In [1]: import numpy as np

In [2]: import numpy.linalg as la

In [3]: np.set_printoptions(precision=3, suppress=True, linewidth=140)

In [4]: rnd = lambda a: np.round(a, 3) + 0

In [5]: F = np.load("data.npy")

In [6]: print(F)
[[-1.7    0.1    0.2   -0.814 -0.4    0.9  ]
 [-1.2   -0.1   -0.2    0.341 -0.3    0.4  ]
 [ 0.3    0.6    1.    -2.469  0.1    0.4  ]
 [ 0.    -0.1    1.1   -2.254  0.7    0.7  ]
 [-0.3    0.2    1.4   -2.526  0.9   -0.4  ]
 [-0.8    0.2    0.1    0.012  2.1    0.   ]
 [ 0.6   -0.2    0.     0.435 -0.9   -0.6  ]
 [ 0.2    0.3   -1.6    3.69  -1.1   -1.   ]
 [ 0.4    1.     0.    -0.282  1.     0.1  ]
 [ 1.5   -0.8   -2.     4.023 -0.4    1.3  ]
 [ 0.9    0.     0.5   -1.291  1.2   -0.6  ]
 [-1.     0.2    0.1   -0.192  1.8   -0.4  ]
 [-1.5    0.5   -2.6    5.476 -0.9    1.5  ]
 [-1.    -1.3   -0.8    1.727 -1.2    0.2  ]
 [ 0.4   -0.1    0.5   -0.867 -0.3    1.   ]
 [ 0.    -1.7    0.7   -1.311 -1.7    0.1  ]
 [-0.2    0.9   -0.7    0.802  0.8    0.1  ]
 [-0.9    0.7   -2.5    4.983  2.    -0.4  ]
 [-0.4    0.6    0.1   -0.019  0.8    0.7  ]
 [-0.3    0.8    0.6   -1.833  1.    -0.8  ]
 [ 0.1   -0.1   -0.1    0.223 -1.3    0.1  ]
 [ 0.1    1.7    0.8   -1.71   0.9   -1.   ]
 [-1.1    0.     2.3   -4.997 -0.2   -0.6  ]
 [ 0.5   -0.8   -0.5    1.219 -0.6   -0.6  ]
 [-0.3   -0.3    0.7   -1.222  1.2   -1.1  ]
 [-0.3   -0.4   -0.4    0.697  1.6    0.   ]
 [-0.2    0.4    0.7   -1.024  0.     0.5  ]
 [-0.7   -0.7    0.5   -0.71   0.1   -0.4  ]
 [ 0.4    0.2    0.1   -0.272  1.1    0.   ]
 [-0.3   -0.9   -0.6    1.66  -0.1   -0.7  ]
 [-0.8    1.    -2.5    4.815  0.2    0.5  ]
 [-1.3   -2.4   -0.3    0.851  0.8    1.2  ]
 [ 0.3   -1.1    1.3   -2.574 -1.7   -1.   ]
 [ 0.4    2.     0.1   -0.323 -1.1   -0.2  ]
 [-1.7    2.3    1.    -2.563 -1.3    1.5  ]
 [-0.9   -0.5    1.1   -2.594 -0.1   -0.6  ]
 [-0.6   -0.7   -0.7    1.356 -0.3   -1.   ]
 [ 0.5   -1.     0.5   -0.718 -0.3    0.3  ]
 [-0.4   -0.6    0.7   -0.996  0.3    0.2  ]
 [ 0.6    1.     0.6   -1.412  0.7   -0.2  ]
 [ 0.4   -0.8    0.6   -1.499  1.2    1.5  ]
 [-0.5    0.9   -1.3    2.549  0.    -0.2  ]]

In [7]: Uu, sigma, vt = la.svd(F, full_matrices=False)

In [8]: print((sigma > 1e-8).sum())
6

In [9]: print(np.abs(Uu[:, 0]).round(6).argmax())
12

In [10]: print(rnd(np.cumsum(sigma ** 2) / np.sum(sigma ** 2)))
[0.671 0.793 0.879 0.95  0.999 1.   ]

In [11]: u = np.array([8, -8, -9, 5, 7, 9, 5, -9, 6, -4])

In [12]: v = np.array([2, 3, 0, 1, 2, 2, 3, 3, 2, 0, 3, 1])

In [13]: A = np.outer(u, v)

In [14]: print(A)
[[ 16  24   0   8  16  16  24  24  16   0  24   8]
 [-16 -24   0  -8 -16 -16 -24 -24 -16   0 -24  -8]
 [-18 -27   0  -9 -18 -18 -27 -27 -18   0 -27  -9]
 [ 10  15   0   5  10  10  15  15  10   0  15   5]
 [ 14  21   0   7  14  14  21  21  14   0  21   7]
 [ 18  27   0   9  18  18  27  27  18   0  27   9]
 [ 10  15   0   5  10  10  15  15  10   0  15   5]
 [-18 -27   0  -9 -18 -18 -27 -27 -18   0 -27  -9]
 [ 12  18   0   6  12  12  18  18  12   0  18   6]
 [ -8 -12   0  -4  -8  -8 -12 -12  -8   0 -12  -4]]

In [15]: Uu, sigma, vt = la.svd(A)

In [16]: print(np.argmax(sigma[:-1] / (sigma[1:] + 1e-6)) + 1)
1

In [17]: print(rnd(sigma))
[167.893   0.      0.      0.      0.      0.      0.      0.      0.      0.   ]

In [18]: M2 = Uu[:, :1] @ np.diag(sigma[:1]) @ vt[:1]

In [19]: print(la.matrix_rank(A, rtol=0.05))
1

In [20]: vec = np.array([1, 3, 0, 0, 2, 1, 2, 3, 5, 0, 5, 3])

In [21]: print(A @ np.eye(12)[10])
[ 24. -24. -27.  15.  21.  27.  15. -27.  18. -12.]

In [22]: print((A @ vec).argmax())
5

In [23]: print(A @ np.ones(12))
[ 176. -176. -198.  110.  154.  198.  110. -198.  132.  -88.]

In [24]: print(la.cond(A) > 100)
True

In [25]: print([round(float(x), 3) for x in la.svd(A, compute_uv=False)[:3]])
[167.893, 0.0, 0.0]

In [26]: gram = A.T @ A

In [27]: print((A @ A.T).shape)
(10, 10)

In [28]: print(la.matrix_rank(gram))
1

In [29]: print(np.allclose(gram, gram.T))
True

In [30]: print(rnd(la.svd(A, compute_uv=False) ** 2))
[28188.     0.     0.     0.     0.     0.     0.     0.     0.     0.]

In [31]: print(rnd(la.eigvalsh(gram)[::-1]))
[28188.     0.     0.     0.     0.     0.     0.     0.     0.     0.     0.     0.]

In [32]: print(np.diag(gram))
[2088 4698    0  522 2088 2088 4698 4698 2088    0 4698  522]
